>>> import numpy as np
>>> import numpy.linalg as la
>>> np.set_printoptions(precision=2, suppress=True, linewidth=160)
>>> mat = np.load("run10.npy")
>>> print(mat)
[[ 18.   7.  -4.  -6.]
 [  4.   3.   0.  -2.]
 [ 36.  15.  -6. -14.]
 [ 36.  15.  -8. -12.]]
>>> print(la.norm(mat, axis=1).argmax())
2
>>> print(np.round(la.norm(mat[1], 1), 2), np.round(la.norm(mat[1], np.inf), 2))
9.0 4.0
>>> print(round(float(la.norm(mat, 1)), 2), np.round(la.norm(mat, np.inf), 2))
94.0 71.0
>>> print(round(la.norm(mat, 2), 2))
62.68
>>> print(la.norm(mat, axis=1))
[20.62  5.39 41.87 41.58]
>>> print(np.round(la.norm(mat, "nuc"), 2))
66.26
>>> print(mat[1] @ mat[3])
213.0
>>> rng = np.random.default_rng(577066)
>>> labels = rng.permutation(4)
>>> print(labels)
[2 1 3 0]
>>> out = mat[labels][:, labels]
>>> print(np.trace(out))
3.0
>>> print(np.allclose(out, mat))
False
>>> print(round(float(la.det(out)), 2), np.round(la.det(mat[labels]), 2))
-8.0 -8.0
>>> print(out)
[[ -6.  15. -14.  36.]
 [  0.   3.  -2.   4.]
 [ -8.  15. -12.  36.]
 [ -4.   7.  -6.  18.]]
>>> x = np.array([9, 0, 3, 3])
>>> h = np.maximum(out @ x, 0)
>>> print(h)
[12.  6.  0.  0.]
>>> print(out.T @ h)
[ -72.  198. -180.  456.]
>>> A = np.loadtxt("sample17.csv", delimiter=",")
>>> print(A)
[[-6.  2.  7.  7.  2. -4.]
 [ 1.  7.  8. -8.  0.  0.]
 [-4. 16. 23. -9.  2. -4.]]
>>> f, r1 = A[2], A[1]
>>> print(f @ r1)
364.0
>>> print(f @ f)
902.0
>>> p = (f @ r1) / (f @ f) * f
>>> print(np.outer(f, r1))
[[  -4.  -28.  -32.   32.   -0.   -0.]
 [  16.  112.  128. -128.    0.    0.]
 [  23.  161.  184. -184.    0.    0.]
 [  -9.  -63.  -72.   72.   -0.   -0.]
 [   2.   14.   16.  -16.    0.    0.]
 [  -4.  -28.  -32.   32.   -0.   -0.]]
>>> print(np.round((r1 - p) @ f, 2))
0.0
>>> out = A[0, 0] * A[1:] - np.outer(A[1:, 0], A[0])
>>> print(out)
[[   0.  -44.  -55.   41.   -2.    4.]
 [   0.  -88. -110.   82.   -4.    8.]]
>>> print(np.flatnonzero(~out.round(6).any(axis=1)))
[]
>>> print(A[:, 0] / A[0, 0])
[ 1.   -0.17  0.67]
>>> print(la.matrix_rank(out), la.matrix_rank(A))
1 2
>>> J = np.array([[3, 0, 0, 0, 0, 0],
...     [0, 2, 0, 0, 0, 0],
...     [0, 0, 2, 0, 0, 0],
...     [0, 0, 0, -1, 0, 0],
...     [0, 0, 0, 0, 2, 0],
...     [0, 0, 0, 0, 0, -3]])
>>> x = np.array([0, -1, -3, -1, -1, 3])
>>> y = J @ x
>>> b, lr = np.zeros(6), 1 / la.norm(J, 2) ** 2
>>> for i in range(30):
...     b -= lr * J.T @ (J @ b - y)
...     if i % 10 == 0: print(i, round(la.norm(J @ b - y), 2))
... 
0 3.79
10 0.27
20 0.08
>>> print(round(la.cond(J), 2))
3.0
>>> x = np.array([4, 1, 3, 5, -1, -5])
>>> print(np.sign((A @ x).round(6)))
[ 1. -1.  1.]
>>> print(A * x)
[[-24.   2.  21.  35.  -2.  20.]
 [  4.   7.  24. -40.  -0.  -0.]
 [-16.  16.  69. -45.  -2.  20.]]
>>> print(np.einsum("ij,j->i", A, x))
[52. -5. 42.]
>>> print(A @ x)
[52. -5. 42.]
>>> print(A @ np.eye(6)[3])
[ 7. -8. -9.]
>>> print([round(float(la.det(J[:i, :i])), 2) + 0 for i in range(1, 7)])
[3.0, 6.0, 12.0, -12.0, -24.0, 72.0]
>>> U, sv, VT = la.svd(A)
>>> print(sv.round(2) + 0)
[32.9  12.47  0.  ]
>>> out = U[:, :2] @ np.diag(sv[:2]) @ VT[:2]
>>> print(la.matrix_rank(out))
2
>>> print(la.matrix_rank(A, rtol=0.05))
2
>>> print((la.matrix_power((J != 0) + (J.T != 0) + np.eye(6), 6) > 0).astype(int))
[[1 0 0 0 0 0]
 [0 1 0 0 0 0]
 [0 0 1 0 0 0]
 [0 0 0 1 0 0]
 [0 0 0 0 1 0]
 [0 0 0 0 0 1]]
>>> print((J != 0).astype(int))
[[1 0 0 0 0 0]
 [0 1 0 0 0 0]
 [0 0 1 0 0 0]
 [0 0 0 1 0 0]
 [0 0 0 0 1 0]
 [0 0 0 0 0 1]]
>>> print(np.flatnonzero(la.matrix_power((J != 0) + (J.T != 0) + np.eye(6), 6)[2]))
[2]
>>> print(np.sort(la.eigvals(J).real))
[-3. -1.  2.  2.  2.  3.]
>>> print(round(float(la.det(J)), 2))
72.0
>>> K = np.load("case17.npy")
>>> print(K)
[[ 0.69  0.72]
 [ 0.72 -0.69]]
>>> out = mat[0, 0] * mat[1:] - np.outer(mat[1:, 0], mat[0])
>>> print(out)
[[  0.  26.  16. -12.]
 [  0.  18.  36. -36.]
 [  0.  18.   0.   0.]]
>>> print(np.flatnonzero(~out.round(6).any(axis=1)))
[]
>>> print(mat[:, 0] / mat[0, 0])
[1.   0.22 2.   2.  ]
>>> w, vecs = la.eigh(K)
>>> print(la.eigvalsh(K + 3 * np.eye(2)))
[2. 4.]
>>> print((w > 1e-8).sum(), (w < -1e-8).sum())
1 1
>>> print(np.unique(w.round(6) + 0, return_counts=True)[1])
[1 1]
>>> print(la.svd(K, compute_uv=False))
[1. 1.]
>>> print(np.round(vecs.T @ vecs, 2) + 0)
[[1. 0.]
 [0. 1.]]
>>> print(w.sum(), np.trace(K))
0.0 0.0
>>> print(w)
[-1.  1.]
>>> E = np.load("data.npy")
>>> print(E)
[[  1  -5  -5]
 [ -2   2   3]
 [  5  -1   1]
 [ -1  -2   2]
 [ -3   3  -5]
 [  7 -11 -14]]
>>> G = E.T @ E
>>> print((E @ E.T).shape)
(6, 6)
>>> print(np.trace(G), (E ** 2).sum())
513 513
>>> print(np.diag(G))
[ 89 164 260]
>>> W0 = np.loadtxt("m.csv", delimiter=",")
>>> print(W0)
[[-1.  1.  0.]
 [ 0. -1.  1.]
 [ 0.  0. -1.]]
>>> print(np.prod(np.diag(W0)), round(float(la.det(W0)), 2))
-1.0 -1.0
>>> proj = np.triu(np.array([[-5, 4, 7], [-9, -1, -5], [0, 3, 3]]), 1) + np.eye(3)
>>> out = proj @ W0 @ la.inv(proj)
>>> print(la.matrix_rank(out))
3
>>> print(out)
[[-1.  1.  9.]
 [ 0. -1.  1.]
 [ 0.  0. -1.]]
>>> print(proj @ W0 - W0 @ proj)
[[0. 0. 9.]
 [0. 0. 0.]
 [0. 0. 0.]]
>>> print(np.poly(out))
[1. 3. 3. 1.]
>>> print(np.trace(out), np.trace(W0))
-3.0 -3.0
>>> data = np.loadtxt("mat.csv", delimiter=",")
>>> print(data)
[[ 0.93  0.15 -0.23 -0.23]
 [ 0.15  0.67  0.52  0.52]
 [-0.23  0.52  0.2  -0.8 ]
 [-0.23  0.52 -0.8   0.2 ]]
>>> G = data.T @ data
>>> print(la.eigvalsh(G)[::-1])
[1. 1. 1. 1.]
>>> print(np.diag(G))
[1. 1. 1. 1.]
>>> print(la.matrix_rank(G))
4
>>> print(G.round(2) + 0)
[[1. 0. 0. 0.]
 [0. 1. 0. 0.]
 [0. 0. 1. 0.]
 [0. 0. 0. 1.]]
>>> proj = np.triu(np.array([[-2, -1, 1, 0], [2, -2, 2, 1], [0, -2, -2, 1], [0, 0, -2, 1]]), 1) + np.eye(4)
>>> out = proj @ data @ la.inv(proj)
>>> print(proj @ data - data @ proj)
[[-0.39  0.78 -1.55 -1.23]
 [-0.7   1.7  -1.88 -2.58]
 [-0.23  0.28 -1.6  -0.52]
 [ 0.   -0.23 -0.8   0.28]]
>>> print(out)
[[ 0.54  0.55 -2.19  0.09]
 [-0.55  1.66 -2.65  0.11]
 [-0.47  0.56 -1.25  0.09]
 [-0.23  0.28 -1.13  1.05]]
>>> print(np.round(np.poly(out), 2) + 0)
[ 1. -2.  0.  2. -1.]
>>> out = data / np.sqrt((data ** 2).mean(axis=1, keepdims=True))
>>> print(la.matrix_rank(out) == la.matrix_rank(data))
True
>>> X = np.array([[1, -1, 1], [1, 0, 0], [1, 1, 1]])
>>> print(np.allclose(X, X.T))
False
>>> print(np.allclose(X @ X.T, X.T @ X))
False
>>> assert X == X.T
Traceback (most recent call last):
  File "<python-input-107>", line 1, in <module>
    assert X == X.T
           ^^^^^^^^
ValueError: The truth value of an array with more than one element is ambiguous. Use a.any() or a.all()
>>> print(np.trace(X))
2
>>> O, vecs = la.qr(X[:, :1])[0], la.qr(X[:, 1:])[0]
>>> sv = la.svd(O.T @ vecs, compute_uv=False)
>>> print((sv > 0.9).sum())
0
>>> print(sv)
[0.82]
>>> print(round(float(la.norm(O @ O.T - vecs @ vecs.T, 2)), 2))
1.0
>>> print(np.degrees(np.arccos(sv.clip(0, 1))))
[35.26]
>>> out = la.invert(X)
Traceback (most recent call last):
  File "<python-input-115>", line 1, in <module>
    out = la.invert(X)
          ^^^^^^^^^
AttributeError: module 'numpy.linalg' has no attribute 'invert'
>>> out = la.inv(X)
>>> print(la.det(X) * out)
[[ 0.  2.  0.]
 [-1.  0.  1.]
 [ 1. -2.  1.]]
>>> print(np.allclose(out, X.T))
False
>>> print((np.abs(out) > 1e-9).astype(int))
[[0 1 0]
 [1 0 1]
 [1 1 1]]
